$ ipython --no-banner

In [1]: import numpy as np

In [2]: np.set_printoptions(suppress=True, linewidth=140)

In [3]: m1 = np.vander(np.arange(13) - 1, 4, increasing=True)

In [4]: print(m1)
[[   1   -1    1   -1]
 [   1    0    0    0]
 [   1    1    1    1]
 [   1    2    4    8]
 [   1    3    9   27]
 [   1    4   16   64]
 [   1    5   25  125]
 [   1    6   36  216]
 [   1    7   49  343]
 [   1    8   64  512]
 [   1    9   81  729]
 [   1   10  100 1000]
 [   1   11  121 1331]]

In [5]: out = m1 / np.linalg.norm(m1, axis=1, keepdims=True)

In [6]: cov = out @ out.T

In [7]: print(np.round(np.linalg.norm(out, axis=1), 1))
[1. 1. 1. 1. 1. 1. 1. 1. 1. 1. 1. 1. 1.]

In [8]: print([round(float(x), 1) for x in np.linalg.svd(m1, compute_uv=False)[:3]])
[1946.6, 34.0, 2.7]

In [9]: print(np.argsort(-np.linalg.norm(m1, axis=0).round(6), kind="stable")[:3])
[3 2 1]

In [10]: print(np.linalg.matrix_rank(m1, rtol=0.1))
1

In [11]: blk = np.stack([m1, 4 * m1, m1[::-1]])

In [12]: print(np.round(np.linalg.norm(blk, axis=(1, 2)), 1))
[1946.9 7787.6 1946.9]

In [13]: print(blk.shape)
(3, 13, 4)

In [14]: print(np.linalg.matrix_rank(blk))
[4 4 4]

In [15]: print(np.linalg.norm(m1, axis=1).argmax())
12

In [16]: print(m1[12] @ m1[8])
462540

In [17]: print(np.round(np.linalg.norm(m1, axis=1), 1))
[   2.     1.     2.     9.2   28.6   66.1  127.6  219.1  346.6  516.   733.5 1005.  1336.5]

In [18]: print(np.round(np.linalg.norm(m1, 2), 1))
1946.6

In [19]: print(round(np.linalg.norm(m1, 1), 1), round(float(np.linalg.norm(m1, np.inf)), 1))
4357.0 1464.0

In [20]: Uu, s, Vt = np.linalg.svd(m1)

In [21]: print(s.round(1))
[1946.6   34.     2.7    1.8]

In [22]: print(np.argmax(s[:-1] / (s[1:] + 1e-6)) + 1)
1

In [23]: out = Uu[:, :1] @ np.diag(s[:1]) @ Vt[:1]

In [24]: print(np.linalg.matrix_rank(out))
1

In [25]: print(np.linalg.matrix_rank(m1, rtol=0.05))
1

In [26]: rng = np.random.default_rng(593630)

In [27]: theta = rng.uniform(0, 2 * np.pi, 38)

In [28]: O, _ = np.linalg.qr(np.array([[0.5, 0.4],
    ...:     [-0.5, 1.5],
    ...:     [-0.5, 0.3],
    ...:     [0.1, 1.1],
    ...:     [0.5, -0.1],
    ...:     [-0.5, -0.7],
    ...:     [-0.2, -0.3]]))

In [29]: J = 20 * np.c_[np.cos(theta), np.sin(theta)] @ O.T

In [30]: print(J.round(1))
[[  0.6  16.1   5.6   9.1  -3.8  -3.2  -1.5]
 [ -6.5  13.1   8.9   2.2  -8.2   5.5   2.1]
 [  6.   12.2   0.7  11.    1.2  -8.8  -3.7]
 [ -9.6  -3.2   4.9  -8.8  -6.2  11.6   4.8]
 [  5.2  13.2   1.6  10.9   0.4  -8.1  -3.4]
 [ -9.5  -3.8   4.6  -9.   -6.   11.6   4.8]
 [  8.3   8.1  -2.2  10.4   4.  -10.8  -4.5]
 [ -5.  -13.4  -1.8 -10.9  -0.1   7.9   3.3]
 [  6.4  11.6   0.2  11.    1.7  -9.2  -3.9]
 [ -7.8  -9.2   1.5 -10.7  -3.3  10.5   4.4]
 [  9.6  -5.2  -8.    4.3   8.5 -10.3  -4.2]
 [  1.8  15.7   4.7   9.8  -2.8  -4.5  -2. ]
 [  6.3  11.7   0.3  11.    1.6  -9.2  -3.9]
 [  4.1  14.3   2.7  10.7  -0.7  -7.   -3. ]
 [ -5.2  14.5   8.6   3.9  -7.6   3.7   1.4]
 [  5.1 -14.6  -8.6  -4.1   7.6  -3.6  -1.3]
 [ -5.4  14.3   8.7   3.7  -7.7   4.    1.5]
 [ 10.   -1.9  -7.    6.3   7.8 -11.2  -4.6]
 [ -9.6   5.3   8.   -4.3  -8.5  10.3   4.2]
 [-10.    0.3   6.4  -7.2  -7.4  11.5   4.7]
 [ -9.2   7.5   8.5  -2.7  -8.7   9.4   3.8]
 [ -9.4   6.5   8.3  -3.4  -8.6   9.9   4. ]
 [ -8.7  -6.9   2.9 -10.1  -4.6  11.1   4.6]
 [ -0.5 -16.1  -5.6  -9.    3.9   3.1   1.4]
 [ 10.   -2.   -7.    6.2   7.9 -11.2  -4.6]
 [-10.    1.5   6.9  -6.5  -7.7  11.3   4.6]
 [ -9.9   2.2   7.1  -6.2  -7.9  11.2   4.6]
 [ -4.4  15.1   8.3   4.9  -7.2   2.7   1. ]
 [  7.6 -11.4  -9.   -0.5   8.6  -7.   -2.8]
 [  9.9  -2.7  -7.3   5.9   8.  -11.1  -4.5]
 [ -0.7  16.2   6.4   8.2  -4.8  -1.8  -0.9]
 [ -6.9  12.6   9.    1.7  -8.4   6.    2.3]
 [ -9.9  -1.    5.9  -7.8  -7.   11.6   4.7]
 [ -7.4  -9.9   1.1 -10.8  -2.9  10.2   4.2]
 [  9.1   5.5  -3.7   9.7   5.3 -11.4  -4.7]
 [  8.9  -8.3  -8.7   2.1   8.8  -9.   -3.6]
 [ -9.7  -2.3   5.3  -8.4  -6.6  11.6   4.8]
 [ -9.8   3.7   7.6  -5.3  -8.2  10.8   4.4]]

In [31]: out = m1 / np.sqrt((m1 ** 2).mean(axis=1, keepdims=True))

In [32]: print(out[9].round(1) + 0)
[0.  0.  0.2 2. ]

In [33]: print(np.round(np.linalg.norm(out, axis=1), 1))
[2. 2. 2. 2. 2. 2. 2. 2. 2. 2. 2. 2. 2.]
